$ ipython --no-banner

In [1]: import numpy as np

In [2]: np.set_printoptions(precision=2, suppress=True, linewidth=140)

In [3]: def tidy(a):
   ...:     return np.round(a, 2) + 0
   ...: 

In [4]: Q, _ = np.linalg.qr(np.array([[1.8, -0.7], [0.5, 1.0]]))

In [5]: J = 4 * Q

In [6]: tidy(J)
Out[6]: 
array([[-3.85, -1.07],
       [-1.07,  3.85]])

In [7]: # symmetric

In [8]: f, g = J[0], J[1]

In [9]: tidy(f @ g)
Out[9]: np.float64(0.0)

In [10]: p = (f @ g) / (f @ f) * f

In [11]: tidy(g - p)
Out[11]: array([-1.07,  3.85])

In [12]: tidy(np.outer(f, g))
Out[12]: 
array([[  4.13, -14.85],
       [  1.15,  -4.13]])

In [13]: W = np.array([[2, 2, -2, 2, 2, -1], [1, 2, 0, -2, -1, 0]])

In [14]: b = np.array([-3, -2, 0, -3, 3, -2])

In [15]: act = np.maximum(J @ W + b, 0)

In [16]: np.linalg.matrix_rank(act)
Out[16]: np.int64(2)

In [17]: (act > 0).mean(axis=0)
Out[17]: array([0. , 0.5, 1. , 0. , 0. , 0.5])

In [18]: tidy(act)
Out[18]: 
array([[0.  , 0.  , 7.71, 0.  , 0.  , 1.85],
       [0.  , 3.57, 2.14, 0.  , 0.  , 0.  ]])

In [19]: W2 = np.array([[3, 2], [0, -1], [2, -2], [3, 1], [-2, -1], [0, -3]])

In [20]: (act @ W2).round(6).argmax(axis=1)
Out[20]: array([0, 0])

In [21]: W @ W2
Out[21]: 
array([[ 4,  9],
       [-1, -1]])

In [22]: tidy(act @ W2)
Out[22]: 
array([[ 15.42, -20.98],
       [  4.28,  -7.85]])

In [23]: A = np.load("test4.npy")

In [24]: tidy(A)
Out[24]: 
array([[ 0.69, -0.72],
       [-0.72, -0.69]])

In [25]: np.all(np.linalg.eigvalsh(A) > 0)
Out[25]: np.False_

In [26]: [round(float(np.linalg.det(A[:i, :i])), 2) + 0 for i in range(1, 3)]
Out[26]: [0.69, -1.0]

In [27]: Q, r_ = np.linalg.qr(A)

In [28]: np.trace(Q @ Q.T)
Out[28]: np.float64(2.0)

In [29]: tidy(Q.T @ Q)
Out[29]: 
array([[1., 0.],
       [0., 1.]])

In [30]: Q.shape, r_.shape
Out[30]: ((2, 2), (2, 2))

In [31]: r_
Out[31]: 
array([[-1.,  0.],
       [ 0., -1.]])

In [32]: np.abs(np.diag(r_))
Out[32]: array([1., 1.])

In [33]: tidy(Q @ r_)
Out[33]: 
array([[ 0.69, -0.72],
       [-0.72, -0.69]])

In [34]: abs(r_[0, 0]), tidy(np.linalg.norm(A[:, 0]))
Out[34]: (np.float64(1.0), np.float64(1.0))

In [35]: other = np.linalg.invert(A)
---------------------------------------------------------------------------
AttributeError                            Traceback (most recent call last)
Cell In[35], line 1
----> 1 other = np.linalg.invert(A)

AttributeError: module 'numpy.linalg' has no attribute 'invert'

In [36]: other = np.linalg.inv(A)

In [37]: tidy(other)
Out[37]: 
array([[ 0.69, -0.72],
       [-0.72, -0.69]])

In [38]: tidy(np.linalg.det(A) * other)
Out[38]: 
array([[-0.69,  0.72],
       [ 0.72,  0.69]])

In [39]: vec = np.array([2, 0])

In [40]: tidy(other @ np.ones(2))
Out[40]: array([-0.03, -1.41])

In [41]: tidy(other @ (2 * vec))
Out[41]: array([ 2.76, -2.9 ])

In [42]: mat = np.loadtxt("arr.csv", delimiter=",")

In [43]: tidy(mat)
Out[43]: 
array([[0.18, 0.39],
       [0.39, 0.82]])

In [44]: # equal to its transpose

In [45]: tidy(mat @ np.linalg.pinv(mat) @ mat)
Out[45]: 
array([[0.18, 0.39],
       [0.39, 0.82]])

In [46]: np.unique(mat.round(6), axis=0).shape
Out[46]: (2, 2)

In [47]: np.allclose(mat[:-1].T @ np.linalg.lstsq(mat[:-1].T, mat[-1])[0], mat[-1])
Out[47]: True

In [48]: vec = np.array([-3, -3])

In [49]: y = A @ vec

In [50]: tidy(y)
Out[50]: array([0.1 , 4.24])

In [51]: tidy(np.linalg.solve(A, 2 * y))
Out[51]: array([-6., -6.])

In [52]: f = np.array([1, 0])

In [53]: other = A + np.outer(f, np.eye(2)[0])

In [54]: np.linalg.matrix_rank(other - A)
Out[54]: np.int64(1)

In [55]: tidy(other)
Out[55]: 
array([[ 1.69, -0.72],
       [-0.72, -0.69]])

In [56]: tidy(np.linalg.det(other) / np.linalg.det(A)), tidy(1 + np.linalg.solve(A, f)[0])
Out[56]: (np.float64(1.69), np.float64(1.69))

In [57]: np.linalg.matrix_rank(np.linalg.inv(other) - np.linalg.inv(A), tol=1e-8)
Out[57]: np.int64(1)

In [58]: tidy(np.linalg.eigvalsh(other).min())
Out[58]: np.float64(-0.89)
